$ ipython --no-banner

In [1]: import numpy as np

In [2]: from numpy import linalg as LA

In [3]: np.set_printoptions(suppress=True, linewidth=200)

In [4]: O, _ = LA.qr(np.array([[0.1, -0.4, 2.2, 1.1],
   ...:     [0.6, -0.9, 0.1, 1.9],
   ...:     [-0.4, 0.3, 0.8, 0.0],
   ...:     [0.2, -0.1, -1.4, -0.9]]))

In [5]: M = O[:, :4]

In [6]: M.round(2)
Out[6]: 
array([[-0.13,  0.68,  0.53,  0.48],
       [-0.79,  0.35, -0.42, -0.26],
       [ 0.53,  0.51, -0.66,  0.15],
       [-0.26, -0.38, -0.32,  0.82]])

In [7]: T = np.stack([M, 2 * M, M[::-1]])

In [8]: np.round(LA.norm(T, axis=(1, 2)), 2)
Out[8]: array([2., 4., 2.])

In [9]: np.round(np.einsum("bij,cij->bc", T, T), 2) + 0
Out[9]: 
array([[ 4.,  8.,  0.],
       [ 8., 16.,  0.],
       [ 0.,  0.,  4.]])

In [10]: T.shape
Out[10]: (3, 4, 4)

In [11]: LA.matrix_rank(T.reshape(3, -1))
Out[11]: np.int64(2)

In [12]: np.round(LA.det(T), 2)
Out[12]: array([ -1., -16.,  -1.])

In [13]: (T @ M.T).shape
Out[13]: (3, 4, 4)

In [14]: vec = np.array([2, 3, 1, 2])

In [15]: target = M @ vec

In [16]: target.round(2)
Out[16]: array([ 3.28, -1.46,  2.23, -0.35])

In [17]: np.round(LA.solve(M, 4 * target), 2)
Out[17]: array([ 8., 12.,  4.,  8.])

In [18]: LA.solve(M, target[:-1])
ValueError: solve1: Input operand 1 has a mismatch in its core dimension 0, with gufunc signature (m,m),(m)->(m) (size 3 is different from 4)


In [19]: m1 = np.array([[-2.95, 3.85, 1.66],
    ...:     [3.96, -5.19, -2.33],
    ...:     [-3.79, 4.85, 2.57],
    ...:     [-5.04, 4.8, 3.04],
    ...:     [-1.85, -0.64, 1.24],
    ...:     [6.57, -5.28, -3.52],
    ...:     [-5.81, 6.47, 2.72],
    ...:     [2.27, -1.61, -1.33],
    ...:     [-5.46, 4.79, 2.11],
    ...:     [-2.92, 2.95, 1.6],
    ...:     [-1.46, -0.36, 0.34],
    ...:     [7.16, -8.47, -3.88]])

In [20]: gram = np.cov(m1, rowvar=False)

In [21]: np.round(np.polyfit(m1[:, 0], m1[:, 2], 1), 2)
Out[21]: array([-0.53, -0.06])

In [22]: np.argwhere(np.triu(np.abs(np.corrcoef(m1.T)) > 0.8, 1))
Out[22]: 
array([[0, 1],
       [0, 2],
       [1, 2]])

In [23]: np.round(np.corrcoef(m1.T), 2)
Out[23]: 
array([[ 1.  , -0.97, -0.99],
       [-0.97,  1.  ,  0.96],
       [-0.99,  0.96,  1.  ]])

In [24]: round(np.corrcoef(m1[:, 0], m1[:, 2])[0, 1], 2)
Out[24]: np.float64(-0.99)

In [25]: proj = m1 @ LA.solve(m1.T @ m1, m1.T)

In [26]: round(float(np.trace(proj)), 2)
Out[26]: 3.0

In [27]: np.allclose(proj @ proj, proj)
Out[27]: True

In [28]: np.round(np.diag(proj), 2)
Out[28]: array([0.08, 0.16, 0.28, 0.22, 0.51, 0.3 , 0.27, 0.07, 0.52, 0.04, 0.26, 0.3 ])

In [29]: np.round(proj @ m1[:, 0], 2)
Out[29]: array([-2.95,  3.96, -3.79, -5.04, -1.85,  6.57, -5.81,  2.27, -5.46, -2.92, -1.46,  7.16])

In [30]: W2 = m1[[9, 10]].astype(float)

In [31]: for _ in range(4):
    ...:     labels = LA.norm(m1[:, None] - W2, axis=-1).argmin(axis=1)
    ...:     W2 = np.array([m1[labels == j].mean(axis=0) for j in range(2)])
    ...: 

In [32]: labels
Out[32]: array([0, 1, 0, 0, 0, 1, 0, 1, 0, 0, 0, 1])

In [33]: np.bincount(labels)
Out[33]: array([8, 4])

In [34]: np.abs(W2[1] - W2[0]).argmax()
Out[34]: np.int64(0)

In [35]: arr = np.load("layer0.npy")

In [36]: arr.round(2)
Out[36]: 
array([[0.38, 0.  , 0.62, 0.  ],
       [0.42, 0.08, 0.42, 0.08],
       [0.25, 0.33, 0.33, 0.08],
       [0.27, 0.27, 0.18, 0.27]])

In [37]: u = np.array([-4, 2, -9, 1])

In [38]: out = arr + np.outer(u, np.eye(4)[3])

In [39]: LA.matrix_rank(out - arr)
Out[39]: np.int64(1)

In [40]: np.round(arr @ np.ones(4), 2)
Out[40]: array([1., 1., 1., 1.])

In [41]: pr = np.eye(4)[2]

In [42]: for _ in range(7):
    ...:     pr = pr @ arr
    ...:     print(pr.round(2))
    ...: 
[0.25 0.33 0.33 0.08]
[0.34 0.16 0.42 0.08]
[0.32 0.18 0.43 0.07]
[0.32 0.18 0.43 0.07]
[0.32 0.18 0.43 0.07]
[0.32 0.18 0.43 0.07]
[0.32 0.18 0.43 0.07]

In [43]: proj = np.triu(np.array([[-3, -1, -1, -1], [1, -2, 1, 0], [3, -1, 0, -1], [3, 3, -3, 2]]), 1) + np.eye(4)

In [44]: out = proj @ arr @ LA.inv(proj)

In [45]: round(np.trace(out), 2), round(np.trace(arr), 2)
Out[45]: (np.float64(1.06), np.float64(1.06))

In [46]: np.round(proj @ arr - arr @ proj, 2)
Out[46]: 
array([[-0.94, -0.31, -0.56,  0.56],
       [ 0.25,  0.75,  0.67,  0.92],
       [-0.27, -0.02, -0.27,  0.31],
       [ 0.  ,  0.27,  0.  ,  0.45]])

In [47]: W0 = np.load("block12.npy")

In [48]: W0
Out[48]: 
array([[4, 1],
       [1, 0]])

In [49]: # symmetric, so the eigenvalues are real

In [50]: w, vecs = LA.eigh(W0)

In [51]: np.abs(vecs[:, -1]).round(6).argmax()
Out[51]: np.int64(0)

In [52]: np.round(LA.eigvalsh(W0 + -3 * np.eye(2)), 2)
Out[52]: array([-3.24,  1.24])

In [53]: w.round(2)
Out[53]: array([-0.24,  4.24])

In [54]: np.round(vecs @ np.diag(w) @ vecs.T, 2) + 0
Out[54]: 
array([[4., 1.],
       [1., 0.]])

In [55]: np.round(LA.svd(W0, compute_uv=False), 2)
Out[55]: array([4.24, 0.24])

In [56]: (w > 1e-8).sum(), (w < -1e-8).sum()
Out[56]: (np.int64(1), np.int64(1))

In [57]: data = np.load("out8.npy")

In [58]: data
Out[58]: 
array([[-2.12, -6.17,  1.89],
       [ 2.05,  6.1 , -2.5 ],
       [-3.38, -9.21,  2.71]])

In [59]: np.allclose(data @ data.T, data.T @ data)
Out[59]: False

In [60]: LA.determinant(data)
AttributeError: module 'numpy.linalg' has no attribute 'determinant'


In [61]: np.round(LA.matrix_power(data, 4), 2)
Out[61]: 
array([[ -830.76, -2383.78,   917.77],
       [  927.72,  2661.72, -1024.27],
       [-1198.31, -3438.5 ,  1324.03]])

In [62]: data.inv()
AttributeError: 'numpy.ndarray' object has no attribute 'inv'


In [63]: np.round((data + data.T) / 2, 2)
Out[63]: 
array([[-2.12, -2.06, -0.74],
       [-2.06,  6.1 , -5.86],
       [-0.74, -5.86,  2.71]])
